$ python -q
>>> import numpy as np
>>> np.set_printoptions(suppress=True, linewidth=120)
>>> def tidy(a):
...     return np.round(a, 3) + 0
... 
>>> A = np.load("x.npy")
>>> A
array([[ 0,  1,  1,  3,  1,  3],
       [ 0,  1,  3,  3,  3,  1],
       [ 0,  4, 10, 12, 10,  6]])
>>> np.linalg.matrix_rank(A, rtol=0.1)
np.int64(2)
>>> np.linalg.cond(A) > 100
np.True_
>>> r = np.linalg.matrix_rank(A)
>>> r
np.int64(2)
>>> ns = np.linalg.svd(A)[2][r:].T
>>> tidy(A @ ns)
array([[0., 0., 0., 0.],
       [0., 0., 0., 0.],
       [0., 0., 0., 0.]])
>>> mat = np.load("layer12.npy")
>>> mat
array([[ -0.92 ,  -0.288,  -0.673,  -0.317,  -0.557,  -0.293,  -0.037,  -0.506],
       [ 14.799,   4.536,  12.981,   3.486,   4.664,   3.526,   8.234,   3.486],
       [ 19.371,   6.374,  17.339,   4.329,   6.69 ,   4.034,  10.686,   4.329],
       [ -3.087,  -1.246,  -3.086,  -0.74 ,  -1.239,  -0.36 ,  -2.124,  -0.981],
       [  4.39 ,   1.503,   3.816,   1.024,   1.48 ,   0.412,   1.904,   0.85 ],
       [ -7.221,  -2.173,  -5.369,  -1.538,  -2.354,  -1.435,  -4.277,  -1.873],
       [ -1.391,  -0.288,  -0.823,  -0.33 ,  -0.209,  -0.384,  -0.98 ,  -0.624],
       [  8.417,   2.658,   7.391,   1.463,   2.95 ,   1.55 ,   4.97 ,   1.6  ],
       [ -2.803,  -1.266,  -2.487,  -1.002,  -0.991,  -0.946,  -2.208,  -0.744],
       [ -7.165,  -2.375,  -5.969,  -1.241,  -1.798,  -1.279,  -3.823,  -1.696],
       [ -5.418,  -1.054,  -3.986,  -0.832,  -1.723,  -1.309,  -2.765,  -1.663],
       [ -3.331,  -0.501,  -2.951,  -0.619,  -0.989,  -0.94 ,  -1.375,  -0.537],
       [ -3.143,  -1.152,  -2.401,  -0.613,  -1.273,  -0.823,  -1.666,  -0.041],
       [  1.15 ,  -0.01 ,   1.03 ,   0.986,   0.627,   0.55 ,   0.263,   0.186],
       [ -3.083,  -0.753,  -3.007,  -1.   ,  -0.866,  -0.748,  -1.676,  -0.983],
       [  4.262,   1.1  ,   3.433,   0.833,   1.455,   0.78 ,   1.884,   0.832],
       [  6.508,   2.458,   5.849,   1.79 ,   2.416,   1.314,   2.925,   0.795],
       [  4.71 ,   1.608,   4.144,   0.724,   1.724,   1.278,   2.064,   0.438],
       [ -0.838,   0.214,  -0.363,   0.626,  -0.129,  -0.482,   0.393,  -0.21 ],
       [ -7.499,  -2.311,  -6.317,  -2.039,  -2.387,  -1.295,  -4.276,  -1.41 ],
       [-11.208,  -3.622, -10.156,  -3.128,  -3.66 ,  -2.57 ,  -6.57 ,  -3.116],
       [  3.526,   1.018,   2.914,   0.657,   1.576,   0.598,   1.402,   0.919],
       [ -5.179,  -1.738,  -4.021,  -1.11 ,  -1.176,  -1.259,  -3.14 ,  -1.082],
       [  1.967,   0.902,   1.912,   0.747,   0.454,   0.587,   0.798,   0.411],
       [ -7.505,  -2.527,  -6.435,  -1.467,  -2.128,  -1.6  ,  -4.008,  -1.227],
       [ 11.769,   3.613,  11.019,   3.177,   4.063,   2.292,   6.257,   2.992],
       [ 22.445,   7.09 ,  19.872,   4.276,   7.026,   5.123,  12.095,   5.007],
       [-12.008,  -3.827, -11.063,  -2.812,  -4.057,  -3.365,  -6.62 ,  -2.82 ]])
>>> rng = np.random.default_rng(303355)
>>> B = mat + rng.integers(-2, 3, (28, 1)) @ rng.integers(-2, 3, (1, 8))
>>> tidy(B)
array([[  0.08 ,  -1.288,  -1.673,  -1.317,   1.443,  -2.293,  -0.037,  -1.506],
       [ 13.799,   5.536,  13.981,   4.486,   2.664,   5.526,   8.234,   4.486],
       [ 18.371,   7.374,  18.339,   5.329,   4.69 ,   6.034,  10.686,   5.329],
       [ -1.087,  -3.246,  -5.086,  -2.74 ,   2.761,  -4.36 ,  -2.124,  -2.981],
       [  2.39 ,   3.503,   5.816,   3.024,  -2.52 ,   4.412,   1.904,   2.85 ],
       [ -8.221,  -1.173,  -4.369,  -0.538,  -4.354,   0.565,  -4.277,  -0.873],
       [ -1.391,  -0.288,  -0.823,  -0.33 ,  -0.209,  -0.384,  -0.98 ,  -0.624],
       [  7.417,   3.658,   8.391,   2.463,   0.95 ,   3.55 ,   4.97 ,   2.6  ],
       [ -0.803,  -3.266,  -4.487,  -3.002,   3.009,  -4.946,  -2.208,  -2.744],
       [ -8.165,  -1.375,  -4.969,  -0.241,  -3.798,   0.721,  -3.823,  -0.696],
       [ -4.418,  -2.054,  -4.986,  -1.832,   0.277,  -3.309,  -2.765,  -2.663],
       [ -3.331,  -0.501,  -2.951,  -0.619,  -0.989,  -0.94 ,  -1.375,  -0.537],
       [ -2.143,  -2.152,  -3.401,  -1.613,   0.727,  -2.823,  -1.666,  -1.041],
       [  2.15 ,  -1.01 ,   0.03 ,  -0.014,   2.627,  -1.45 ,   0.263,  -0.814],
       [ -4.083,   0.247,  -2.007,   0.   ,  -2.866,   1.252,  -1.676,   0.017],
       [  6.262,  -0.9  ,   1.433,  -1.167,   5.455,  -3.22 ,   1.884,  -1.168],
       [  5.508,   3.458,   6.849,   2.79 ,   0.416,   3.314,   2.925,   1.795],
       [  4.71 ,   1.608,   4.144,   0.724,   1.724,   1.278,   2.064,   0.438],
       [ -2.838,   2.214,   1.637,   2.626,  -4.129,   3.518,   0.393,   1.79 ],
       [ -8.499,  -1.311,  -5.317,  -1.039,  -4.387,   0.705,  -4.276,  -0.41 ],
       [-10.208,  -4.622, -11.156,  -4.128,  -1.66 ,  -4.57 ,  -6.57 ,  -4.116],
       [  5.526,  -0.982,   0.914,  -1.343,   5.576,  -3.402,   1.402,  -1.081],
       [ -3.179,  -3.738,  -6.021,  -3.11 ,   2.824,  -5.259,  -3.14 ,  -3.082],
       [  3.967,  -1.098,  -0.088,  -1.253,   4.454,  -3.413,   0.798,  -1.589],
       [ -8.505,  -1.527,  -5.435,  -0.467,  -4.128,   0.4  ,  -4.008,  -0.227],
       [ 11.769,   3.613,  11.019,   3.177,   4.063,   2.292,   6.257,   2.992],
       [ 22.445,   7.09 ,  19.872,   4.276,   7.026,   5.123,  12.095,   5.007],
       [-14.008,  -1.827,  -9.063,  -0.812,  -8.057,   0.635,  -6.62 ,  -0.82 ]])
>>> np.abs(B - mat).sum(axis=1)
array([ 9.,  9.,  9., 18., 18.,  9.,  0.,  9., 18.,  9.,  9.,  0.,  9.,  9.,  9., 18.,  9.,  0., 18.,  9.,  9., 18.,
       18., 18.,  9.,  0.,  0., 18.])
>>> [round(float(x), 3) for x in np.linalg.svd(mat, compute_uv=False)[:3]]
[70.095, 2.153, 1.985]
>>> np.linalg.matrix_rank(mat, rtol=0.1)
np.int64(1)
>>> round(np.log10(np.linalg.cond(mat)))
2
>>> np.argsort(-np.linalg.norm(mat, axis=0).round(6), kind="stable")[:3]
array([0, 2, 6])
>>> tidy(np.linalg.norm(mat, 2) / np.linalg.norm(mat))
np.float64(0.998)
>>> tidy(np.abs(np.linalg.svd(mat)[2][-1]))
array([0.023, 0.772, 0.239, 0.051, 0.078, 0.211, 0.313, 0.442])
>>> cen = mat - mat.mean(axis=0)
>>> V = np.linalg.svd(cen)[2][:1]
>>> B = cen - cen @ V.T @ V
>>> tidy(np.diag(V.T @ V))
array([0.411, 0.041, 0.319, 0.02 , 0.044, 0.02 , 0.123, 0.021])
>>> labels = rng.integers(0, 3, 4)
>>> feats = (labels[:, None] == labels) * 3 + np.eye(4)
>>> feats
array([[4., 0., 3., 0.],
       [0., 4., 0., 0.],
       [3., 0., 4., 0.],
       [0., 0., 0., 4.]])
>>> w, V = np.linalg.eigh(feats)
>>> tidy(V @ np.diag(w) @ V.T)
array([[4., 0., 3., 0.],
       [0., 4., 0., 0.],
       [3., 0., 4., 0.],
       [0., 0., 0., 4.]])
>>> np.unique(w.round(6) + 0, return_counts=True)[1]
array([1, 2, 1])
>>> L = np.linalg.cholesky(feats)
>>> L @ L.T
array([[4., 0., 3., 0.],
       [0., 4., 0., 0.],
       [3., 0., 4., 0.],
       [0., 0., 0., 4.]])
>>> tidy(np.diag(L) ** 2)
array([4.  , 4.  , 1.75, 4.  ])
>>> feats / np.sqrt(np.outer(np.diag(feats), np.diag(feats)))
array([[1.  , 0.  , 0.75, 0.  ],
       [0.  , 1.  , 0.  , 0.  ],
       [0.75, 0.  , 1.  , 0.  ],
       [0.  , 0.  , 0.  , 1.  ]])
>>> tidy(np.prod(np.diag(L)) ** 2), tidy(np.linalg.det(feats))
(np.float64(112.0), np.float64(112.0))
>>> w, V = np.linalg.eigh(feats)
>>> x = np.array([0, 1, 0, 2])
>>> (np.sign(V[:, -1].round(6)) == np.sign(V[0, -1].round(6))).astype(int)
array([1, 0, 1, 0])
>>> x @ feats @ x
np.float64(20.0)
>>> tidy(V * np.sqrt(w) @ V.T)
array([[1.823, 0.   , 0.823, 0.   ],
       [0.   , 2.   , 0.   , 0.   ],
       [0.823, 0.   , 1.823, 0.   ],
       [0.   , 0.   , 0.   , 2.   ]])
